% ipython --no-banner

In [1]: import numpy as np

In [2]: np.set_printoptions(precision=3, suppress=True, linewidth=160, sign=" ")

In [3]: mat = np.array([[2, 0, 1, 2], [1, 1, 1, 0], [3, -1, 1, -2], [1, -3, 3, 3]])

In [4]: mat[:, 0] = -3 * mat[:, 3]

In [5]: mat
Out[5]: 
array([[-6,  0,  1,  2],
       [ 0,  1,  1,  0],
       [ 6, -1,  1, -2],
       [-9, -3,  3,  3]])

In [6]: r = np.linalg.matrix_rank(mat)

In [7]: r
Out[7]: np.int64(3)

In [8]: null = np.linalg.svd(mat)[2][r:].T

In [9]: np.round(mat @ null, 3) + 0
Out[9]: 
array([[ 0.],
       [ 0.],
       [ 0.],
       [ 0.]])

In [10]: np.allclose(mat @ null, 0)
Out[10]: True

In [11]: null.shape
Out[11]: (4, 1)

In [12]: Uu, sv, vt = np.linalg.svd(mat)

In [13]: np.argmax(sv[:-1] / (sv[1:] + 1e-6)) + 1
Out[13]: np.int64(3)

In [14]: sv.round(3) + 0
Out[14]: array([ 13.35 ,   3.522,   1.537,   0.   ])

In [15]: M2 = Uu[:, :3] @ np.diag(sv[:3]) @ vt[:3]

In [16]: np.linalg.matrix_rank(mat, rtol=0.05)
Out[16]: np.int64(3)

In [17]: round(np.linalg.norm(mat - M2, 2), 3), np.round(sv[3], 3)
Out[17]: (np.float64(0.0), np.float64(0.0))

In [18]: M2.round(3) + 0
Out[18]: 
array([[-6.,  0.,  1.,  2.],
       [ 0.,  1.,  1.,  0.],
       [ 6., -1.,  1., -2.],
       [-9., -3.,  3.,  3.]])

In [19]: round(float(np.linalg.norm(mat - M2) / np.linalg.norm(mat)), 3)
Out[19]: 0.0

In [20]: np.round(np.linalg.norm(mat, 1), 3), round(np.linalg.norm(mat, np.inf), 3)
Out[20]: (np.float64(21.0), np.float64(18.0))

In [21]: round(float(np.linalg.norm(mat) ** 2 / np.linalg.norm(mat, 2) ** 2), 3)
Out[21]: 1.083

In [22]: mat[0] @ mat[2]
Out[22]: np.int64(-39)

In [23]: round(float(np.linalg.norm(mat, "nuc")), 3)
Out[23]: 18.409

In [24]: arr = np.load("mat.npy")

In [25]: arr
Out[25]: 
array([[ 0.876,  0.258, -0.206],
       [ 0.258,  0.076, -0.061],
       [-0.206, -0.061,  0.048]])

In [26]: W = np.array([[-1, 2, 2, 3, 2, -1], [-2, -2, -2, -1, 1, 3], [0, 2, 2, -3, -1, -1]])

In [27]: b = np.array([-2, 0, 0, 0, -1, 0])

In [28]: hid = np.maximum(arr @ W + b, 0)

In [29]: np.linalg.matrix_rank(hid)
Out[29]: np.int64(2)

In [30]: hid
Out[30]: 
array([[ 0.   ,  0.824,  0.824,  2.988,  1.215,  0.103],
       [ 0.   ,  0.242,  0.242,  0.879,  0.   ,  0.03 ],
       [ 0.   ,  0.   ,  0.   ,  0.   ,  0.   ,  0.   ]])

In [31]: Z = np.array([[1, -1, -1],
    ...:     [2, 1, 2],
    ...:     [-2, 1, 0],
    ...:     [0, 1, 1],
    ...:     [2, 1, -1],
    ...:     [0, -2, 0]])

In [32]: hid @ Z
Out[32]: 
array([[ 2.43 ,  5.645,  3.421],
       [ 0.   ,  1.303,  1.364],
       [ 0.   ,  0.   ,  0.   ]])

In [33]: Uu, sv, vt = np.linalg.svd(hid)

In [34]: np.argmax(sv[:-1] / (sv[1:] + 1e-6)) + 1
Out[34]: np.int64(2)

In [35]: sv
Out[35]: array([ 3.544,  0.324,  0.   ])

In [36]: M2 = Uu[:, :2] @ np.diag(sv[:2]) @ vt[:2]

In [37]: M2.round(3) + 0
Out[37]: 
array([[ 0.   ,  0.824,  0.824,  2.988,  1.215,  0.103],
       [ 0.   ,  0.242,  0.242,  0.879,  0.   ,  0.03 ],
       [ 0.   ,  0.   ,  0.   ,  0.   ,  0.   ,  0.   ]])

In [38]: np.linalg.matrix_rank(M2)
Out[38]: np.int64(2)

In [39]: round(np.abs(hid - M2).max(), 3)
Out[39]: np.float64(0.0)

In [40]: m1 = np.load("test18.npy")

In [41]: m1
Out[41]: 
array([[  5,  16,  12,  11],
       [ 16,  61,  23,  10],
       [ 12,  23,  53,  66],
       [ 11,  10,  66,  89]])

In [42]: theta = np.radians(120)

In [43]: R = np.eye(4)

In [44]: R[2, 2] = R[1, 1] = np.cos(theta)

In [45]: R[2, 1], R[1, 2] = -np.sin(theta), np.sin(theta)

In [46]: R
Out[46]: 
array([[ 1.   ,  0.   ,  0.   ,  0.   ],
       [ 0.   , -0.5  ,  0.866,  0.   ],
       [ 0.   , -0.866, -0.5  ,  0.   ],
       [ 0.   ,  0.   ,  0.   ,  1.   ]])

In [47]: M2 = m1 @ R.T

In [48]: M2
Out[48]: 
array([[  5.   ,   2.392, -19.856,  11.   ],
       [ 16.   , -10.581, -64.328,  10.   ],
       [ 12.   ,  34.399, -46.419,  66.   ],
       [ 11.   ,  52.158, -41.66 ,  89.   ]])

In [49]: round(float(np.linalg.det(R)), 3), round(np.trace(R), 3)
Out[49]: (1.0, np.float64(1.0))

In [50]: np.allclose(np.linalg.norm(m1, axis=1), np.linalg.norm(M2, axis=1))
Out[50]: True

In [51]: Uu, sv, vt = np.linalg.svd(m1, full_matrices=False)

In [52]: np.round(vt @ vt.T, 3) + 0
Out[52]: 
array([[ 1.,  0.,  0.,  0.],
       [ 0.,  1.,  0.,  0.],
       [ 0.,  0.,  1.,  0.],
       [ 0.,  0.,  0.,  1.]])

In [53]: np.abs(vt[0])
Out[53]: array([ 0.137,  0.269,  0.599,  0.742])

In [54]: np.allclose(Uu * sv @ vt, m1)
Out[54]: True

In [55]: Uu.shape, sv.shape, vt.shape
Out[55]: ((4, 4), (4,), (4, 4))

In [56]: sv.round(3) + 0
Out[56]: array([ 147.909,   60.091,    0.   ,    0.   ])

In [57]: np.cumsum(sv ** 2) / np.sum(sv ** 2)
Out[57]: array([ 0.858,  1.   ,  1.   ,  1.   ])
